$ ipython --no-banner

In [1]: import numpy as np

In [2]: np.set_printoptions(suppress=True, linewidth=160)

In [3]: M = np.load("arr.npy")

In [4]: print(M)
[[-5.94  -4.019  1.013  3.003 -1.98   9.067 -4.843  8.168  9.097]
 [-5.812 -3.992  0.964  3.105 -2.223  9.052 -4.945  8.121  8.999]
 [-5.868 -3.998  1.029  2.916 -1.965  9.222 -5.104  7.879  9.046]
 [-6.041 -4.14   0.963  2.941 -1.982  8.945 -4.984  7.86   8.747]
 [-5.908 -4.207  0.802  3.029 -1.908  8.976 -4.803  7.914  9.088]
 [-6.039 -3.986  0.785  3.04  -1.874  9.104 -4.759  8.089  8.918]
 [-5.942 -3.859  0.95   2.982 -1.967  9.03  -5.02   8.115  8.999]
 [ 4.098  3.983  0.008 -2.896  8.155  3.097 -4.075 -5.098  0.092]
 [ 3.987  4.087  0.037 -3.021  7.969  3.102 -4.159 -4.963 -0.095]
 [ 4.08   3.908  0.137 -3.056  7.941  2.911 -4.065 -5.011  0.07 ]
 [ 4.024  4.032 -0.104 -2.846  7.908  2.966 -4.11  -4.922  0.02 ]
 [ 3.938  3.985  0.173 -3.086  7.976  3.013 -3.969 -4.981 -0.106]
 [ 3.943  4.176 -0.1   -2.993  7.942  2.992 -4.036 -4.784  0.031]
 [ 3.968  4.033  0.036 -2.851  8.092  3.072 -3.986 -4.841 -0.102]
 [ 8.968 -5.972  6.962  1.989  3.321 -6.993 -2.16  -5.704 -5.923]
 [ 8.92  -5.871  6.897  1.929  3.009 -6.945 -1.983 -6.001 -5.96 ]
 [ 9.06  -5.92   6.964  2.025  2.849 -7.106 -2.    -5.917 -6.043]
 [ 9.055 -5.986  6.937  2.09   2.891 -6.856 -2.022 -5.964 -6.048]
 [ 9.129 -5.858  6.915  2.002  3.065 -7.074 -2.    -5.996 -5.902]
 [ 9.151 -5.911  7.115  2.091  2.961 -6.907 -2.041 -5.956 -5.827]
 [ 8.947 -5.975  6.951  2.147  3.183 -7.051 -2.176 -5.906 -5.835]]

In [5]: vec = np.array([-2, -5, -3, -2, 5, -3, 1, 4, -2])

In [6]: y = M @ vec

In [7]: print(np.round(np.linalg.solve(M.T @ M, M.T @ y), 3))
[-2. -5. -3. -2.  5. -3.  1.  4. -2.]

In [8]: print(np.round(np.linalg.lstsq(M, y)[0], 3))
[-2. -5. -3. -2.  5. -3.  1.  4. -2.]

In [9]: rng = np.random.default_rng(8)

In [10]: y = y + 0.05 * rng.normal(size=21)

In [11]: print(y.round(3))
[ -4.623  -6.315  -6.432  -3.79   -3.52   -3.357  -5.166 -15.465 -15.712 -15.206 -15.362 -14.991 -14.937 -14.334  11.481   8.81    8.517   8.142   8.608
   7.026   9.79 ]

In [12]: beta, *_ = np.linalg.lstsq(M, y)

In [13]: print([round(float(np.linalg.norm(np.linalg.solve(M.T @ M + lam * np.eye(9), M.T @ y))), 2) for lam in (0, 1, 10, 100)])
[9.79, 2.51, 1.48, 1.34]

In [14]: print(beta.round(3))
[-2.09  -4.966 -3.014 -1.849  4.984 -2.91   0.946  3.927 -2.159]

In [15]: print(beta.round())
[-2. -5. -3. -2.  5. -3.  1.  4. -2.]

In [16]: print(np.round(M.T @ (y - M @ beta), 3) + 0)
[0. 0. 0. 0. 0. 0. 0. 0. 0.]
